In [1]: import numpy as np

In [2]: from numpy import linalg as LA

In [3]: np.set_printoptions(suppress=True, linewidth=160)

In [4]: m1 = np.maximum(np.array([[-1, -1, 1],
   ...:     [1, 3, 2],
   ...:     [-4, -4, -5],
   ...:     [1, -4, 2],
   ...:     [-1, -2, 4],
   ...:     [-4, 5, -4],
   ...:     [1, 3, -5],
   ...:     [1, -5, -3],
   ...:     [5, -4, 2],
   ...:     [3, 1, 1],
   ...:     [-5, -1, 4]]) @ np.array([[0, 3, 1, 1, -3, 2], [2, -1, -3, 3, 0, 2], [3, -2, 2, 0, -2, -1]]) + np.array([0, 0, 1, 2, 1, 0]), 0)

In [5]: m1
Out[5]: 
array([[ 1,  0,  5,  0,  2,  0],
       [12,  0,  0, 12,  0,  6],
       [ 0,  2,  0,  0, 23,  0],
       [ 0,  3, 18,  0,  0,  0],
       [ 8,  0, 14,  0,  0,  0],
       [ 0,  0,  0, 13, 21,  6],
       [ 0, 10,  0, 12,  8, 13],
       [ 0, 14, 11,  0,  4,  0],
       [ 0, 15, 22,  0,  0,  0],
       [ 5,  6,  3,  8,  0,  7],
       [10,  0,  7,  0,  8,  0]])

In [6]: A2 = np.c_[m1[:, :3] @ np.array([[0, 1, 2], [2, 1, 2], [0, 1, 0]]), np.array([5, 2, 0, 4, 4, 1, 3, 1, 4, 0, 4])]

In [7]: A2
Out[7]: 
array([[ 0,  6,  2,  5],
       [ 0, 12, 24,  2],
       [ 4,  2,  4,  0],
       [ 6, 21,  6,  4],
       [ 0, 22, 16,  4],
       [ 0,  0,  0,  1],
       [20, 10, 20,  3],
       [28, 25, 28,  1],
       [30, 37, 30,  4],
       [12, 14, 22,  0],
       [ 0, 17, 20,  4]])

In [8]: LA.matrix_rank(np.c_[m1, A2])
Out[8]: np.int64(7)

In [9]: K = np.load("x.npy")

In [10]: K.round(1)
Out[10]: 
array([[ 0.7,  0.1,  0.5],
       [ 0.1,  1. , -0.1],
       [ 0.5, -0.1,  0.3]])

In [11]: Uu, s, VT = LA.svd(K)

In [12]: V = VT[:(s > 1e-8).sum()]

In [13]: rng = np.random.default_rng(19321)

In [14]: x = K[0] + 4 * K[1] + rng.integers(2) * np.eye(3)[1]

In [15]: x.round(1)
Out[15]: array([0.9, 4. , 0.1])

In [16]: np.allclose(V.T @ V @ x, x)
Out[16]: True

In [17]: data = np.array([[0.5, -0.3, 0.0, 0.3, 0.6, -50.0, 1.2],
    ...:     [-0.6, -1.2, -1.1, 0.4, 0.2, 2.0, 0.1],
    ...:     [-0.4, -0.4, -0.3, 2.6, -0.6, 30.0, 0.8],
    ...:     [-1.3, 0.5, -0.5, 0.1, -1.5, -24.0, 0.3],
    ...:     [-1.0, -0.1, 0.0, 0.0, -0.2, 28.0, 0.4],
    ...:     [1.1, 0.3, 0.0, 0.1, 0.6, -30.0, -2.1]])

In [18]: A2 = np.array([[0, -7, 7],
    ...:     [-3, 7, 5],
    ...:     [8, -2, 2],
    ...:     [5, -5, 9],
    ...:     [-3, -2, 4],
    ...:     [8, 1, -8],
    ...:     [2, 9, 8]])

In [19]: LA.matrix_rank(np.vstack([data, A2.T]))
Out[19]: np.int64(7)

In [20]: np.round(np.einsum("ij->j", data), 1)
Out[20]: array([ -1.7,  -1.2,  -1.9,   3.5,  -0.9, -44. ,   0.7])

In [21]: Uu, s, VT = LA.svd(data, full_matrices=False)

In [22]: np.allclose(Uu * s @ VT, data)
Out[22]: True

In [23]: np.round(VT @ VT.T, 1) + 0
Out[23]: 
array([[1., 0., 0., 0., 0., 0.],
       [0., 1., 0., 0., 0., 0.],
       [0., 0., 1., 0., 0., 0.],
       [0., 0., 0., 1., 0., 0.],
       [0., 0., 0., 0., 1., 0.],
       [0., 0., 0., 0., 0., 1.]])

In [24]: np.round(np.cumsum(s ** 2) / np.sum(s ** 2), 1)
Out[24]: array([1., 1., 1., 1., 1., 1.])

In [25]: (s > 1e-8).sum()
Out[25]: np.int64(6)

In [26]: np.round(np.abs(VT[0]), 1) + 0
Out[26]: array([0., 0., 0., 0., 0., 1., 0.])

In [27]: cov = data.T @ data

In [28]: LA.matrix_rank(cov)
Out[28]: np.int64(6)

In [29]: A2 = data / LA.norm(data, axis=1, keepdims=True)

In [30]: cov = A2 @ A2.T

In [31]: cov.round(1)
Out[31]: 
array([[ 1. , -0.7, -1. ,  1. , -1. ,  1. ],
       [-0.7,  1. ,  0.8, -0.7,  0.8, -0.8],
       [-1. ,  0.8,  1. , -1. ,  1. , -1. ],
       [ 1. , -0.7, -1. ,  1. , -1. ,  1. ],
       [-1. ,  0.8,  1. , -1. ,  1. , -1. ],
       [ 1. , -0.8, -1. ,  1. , -1. ,  1. ]])

In [32]: np.argwhere(np.triu(np.abs(cov) > 0.95, 1))
Out[32]: 
array([[0, 2],
       [0, 3],
       [0, 4],
       [0, 5],
       [2, 3],
       [2, 4],
       [2, 5],
       [3, 4],
       [3, 5],
       [4, 5]])

In [33]: np.round(LA.norm(data, 2) / LA.norm(data), 1)
Out[33]: np.float64(1.0)

In [34]: [round(float(x), 1) for x in LA.svd(data, compute_uv=False)[:3]]
Out[34]: [75.3, 3.3, 2.4]

In [35]: F = np.array([[0.7, 0.8, -2.7, 8.0, -1.5, 0.2],
    ...:     [-0.3, 0.2, -1.9, -6.0, -1.5, -0.5],
    ...:     [-0.5, -0.8, -1.5, 20.0, 0.4, 0.5],
    ...:     [-0.1, 0.8, -0.1, 16.0, 1.2, 3.1],
    ...:     [-0.7, 0.7, -2.0, 32.0, 0.9, -0.4],
    ...:     [-1.6, -0.1, 0.5, -8.0, 1.3, -0.3],
    ...:     [-1.4, -0.2, -0.6, 48.0, -0.3, -0.9],
    ...:     [0.2, 0.2, 0.0, -24.0, -0.9, -1.4],
    ...:     [1.0, -1.1, 0.2, 0.0, 0.1, -1.4]])

In [36]: F
Out[36]: 
array([[  0.7,   0.8,  -2.7,   8. ,  -1.5,   0.2],
       [ -0.3,   0.2,  -1.9,  -6. ,  -1.5,  -0.5],
       [ -0.5,  -0.8,  -1.5,  20. ,   0.4,   0.5],
       [ -0.1,   0.8,  -0.1,  16. ,   1.2,   3.1],
       [ -0.7,   0.7,  -2. ,  32. ,   0.9,  -0.4],
       [ -1.6,  -0.1,   0.5,  -8. ,   1.3,  -0.3],
       [ -1.4,  -0.2,  -0.6,  48. ,  -0.3,  -0.9],
       [  0.2,   0.2,   0. , -24. ,  -0.9,  -1.4],
       [  1. ,  -1.1,   0.2,   0. ,   0.1,  -1.4]])

In [37]: P = F @ LA.solve(F.T @ F, F.T)

In [38]: np.round(P @ F[:, 2], 1) + 0
Out[38]: array([-2.7, -1.9, -1.5, -0.1, -2. ,  0.5, -0.6,  0. ,  0.2])

In [39]: np.round(LA.eigvalsh(P), 1) + 0
Out[39]: array([0., 0., 0., 1., 1., 1., 1., 1., 1.])

In [40]: np.allclose(P @ P, P)
Out[40]: True

In [41]: np.round(np.diag(P), 1)
Out[41]: array([0.6, 0.5, 0.8, 0.7, 0.9, 0.7, 0.9, 0.3, 0.6])

In [42]: Uu, s, VT = LA.svd(F)

In [43]: np.argmax(s[:-1] / (s[1:] + 1e-6)) + 1
Out[43]: np.int64(1)

In [44]: A2 = Uu[:, :1] @ np.diag(s[:1]) @ VT[:1]

In [45]: A2.round(1) + 0
Out[45]: 
array([[ -0.1,   0. ,  -0.2,   8. ,   0.1,   0.1],
       [  0.1,   0. ,   0.2,  -6. ,  -0.1,  -0.1],
       [ -0.4,   0. ,  -0.6,  20. ,   0.2,   0.2],
       [ -0.3,   0. ,  -0.5,  16. ,   0.2,   0.2],
       [ -0.6,   0.1,  -0.9,  32. ,   0.3,   0.3],
       [  0.1,   0. ,   0.2,  -8. ,  -0.1,  -0.1],
       [ -0.9,   0.1,  -1.4,  48. ,   0.5,   0.5],
       [  0.4,  -0.1,   0.7, -24. ,  -0.3,  -0.2],
       [  0. ,   0. ,   0. ,   0. ,   0. ,   0. ]])

In [46]: round(float(np.abs(F - A2).max()), 1)
Out[46]: 2.9

In [47]: u, v = A2[0], A2[5]

In [48]: round(u @ v, 1)
Out[48]: np.float64(-64.1)

In [49]: pr = (u @ v) / (u @ u) * u

In [50]: round(float(LA.norm(u + v) ** 2 + LA.norm(u - v) ** 2), 1)
Out[50]: 256.6

In [51]: pr.round(1) + 0
Out[51]: array([ 0.1,  0. ,  0.2, -8. , -0.1, -0.1])

In [52]: LA.matrix_rank(np.outer(u, v))
Out[52]: np.int64(1)

In [53]: round(float((v - pr) @ u), 1)
Out[53]: -0.0

In [54]: cov = F.T @ F

In [55]: np.allclose(cov, cov.T)
Out[55]: True

In [56]: cov.round(1)
Out[56]: 
array([[   6.9,   -0.3,    1.1,  -85.8,   -3.3,    0.1],
       [  -0.3,    3.8,   -3. ,   10.8,   -0.6,    3.3],
       [   1.1,   -3. ,   17.8, -138.6,    5.2,    0.3],
       [ -85.8,   10.8, -138.6, 4724. ,   49.8,   44.2],
       [  -3.3,   -0.6,    5.2,   49.8,    9.5,    5. ],
       [   0.1,    3.3,    0.3,   44.2,    5. ,   15.1]])

In [57]: np.round(LA.svd(F, compute_uv=False) ** 2, 1)
Out[57]: array([4730.6,   21.3,   14.8,    5.9,    2.8,    1.7])

In [58]: np.round(LA.eigvalsh(cov)[::-1], 1)
Out[58]: array([4730.6,   21.3,   14.8,    5.9,    2.8,    1.7])

In [59]: np.round(np.diag(cov), 1)
Out[59]: array([   6.9,    3.8,   17.8, 4724. ,    9.5,   15.1])

In [60]: round(np.trace(cov), 1), round((F ** 2).sum(), 1)
Out[60]: (np.float64(4777.1), np.float64(4777.1))

In [61]: A2 = np.c_[F[:, :2] @ np.array([[1, 1], [2, -2]]), np.array([0, 4, 6, 5, 0, 1, 8, 1, 8])]

In [62]: A2.round(1)
Out[62]: 
array([[ 2.3, -0.9,  0. ],
       [ 0.1, -0.7,  4. ],
       [-2.1,  1.1,  6. ],
       [ 1.5, -1.7,  5. ],
       [ 0.7, -2.1,  0. ],
       [-1.8, -1.4,  1. ],
       [-1.8, -1. ,  8. ],
       [ 0.6, -0.2,  1. ],
       [-1.2,  3.2,  8. ]])

In [63]: np.round(LA.norm(LA.qr(F)[0].T @ A2, axis=0) ** 2 / ((A2 ** 2).sum(axis=0) + 1e-12), 1)
Out[63]: array([1. , 1. , 0.5])

In [64]: LA.matrix_rank(np.c_[F, A2])
Out[64]: np.int64(7)

In [65]: np.round(LA.lstsq(F, A2[:, 0])[0], 1) + 0
Out[65]: array([1., 2., 0., 0., 0., 0.])

In [66]: feats = np.loadtxt("out17.csv", delimiter=",")

In [67]: feats.round(1) + 0
Out[67]: 
array([[ 0.4,  0.3,  0. , -0.1, -0.2,  0. ,  0.1,  0.3,  0. ],
       [ 0.3,  0.5,  0. , -0.3, -0.1, -0.1,  0. , -0.1,  0.2],
       [ 0. ,  0. ,  0.3,  0.2,  0.1, -0.3,  0. ,  0. ,  0.2],
       [-0.1, -0.3,  0.2,  0.4,  0. , -0.1,  0. ,  0.3,  0. ],
       [-0.2, -0.1,  0.1,  0. ,  0.2, -0.1,  0.2, -0.2,  0.1],
       [ 0. , -0.1, -0.3, -0.1, -0.1,  0.4,  0. ,  0. , -0.3],
       [ 0.1,  0. ,  0. ,  0. ,  0.2,  0. ,  0.9,  0. , -0.1],
       [ 0.3, -0.1,  0. ,  0.3, -0.2,  0. ,  0. ,  0.6, -0.1],
       [ 0. ,  0.2,  0.2,  0. ,  0.1, -0.3, -0.1, -0.1,  0.3]])

In [68]: Uu, s, VT = LA.svd(data)

In [69]: np.argmax(s[:-1] / (s[1:] + 1e-6)) + 1
Out[69]: np.int64(1)

In [70]: s.round(1)
Out[70]: array([75.3,  3.3,  2.4,  2. ,  1.6,  0.4])

In [71]: A2 = Uu[:, :1] @ np.diag(s[:1]) @ VT[:1]

In [72]: LA.matrix_rank(A2)
Out[72]: np.int64(1)

In [73]: np.round(LA.norm(data - A2) / LA.norm(data), 1)
Out[73]: np.float64(0.1)
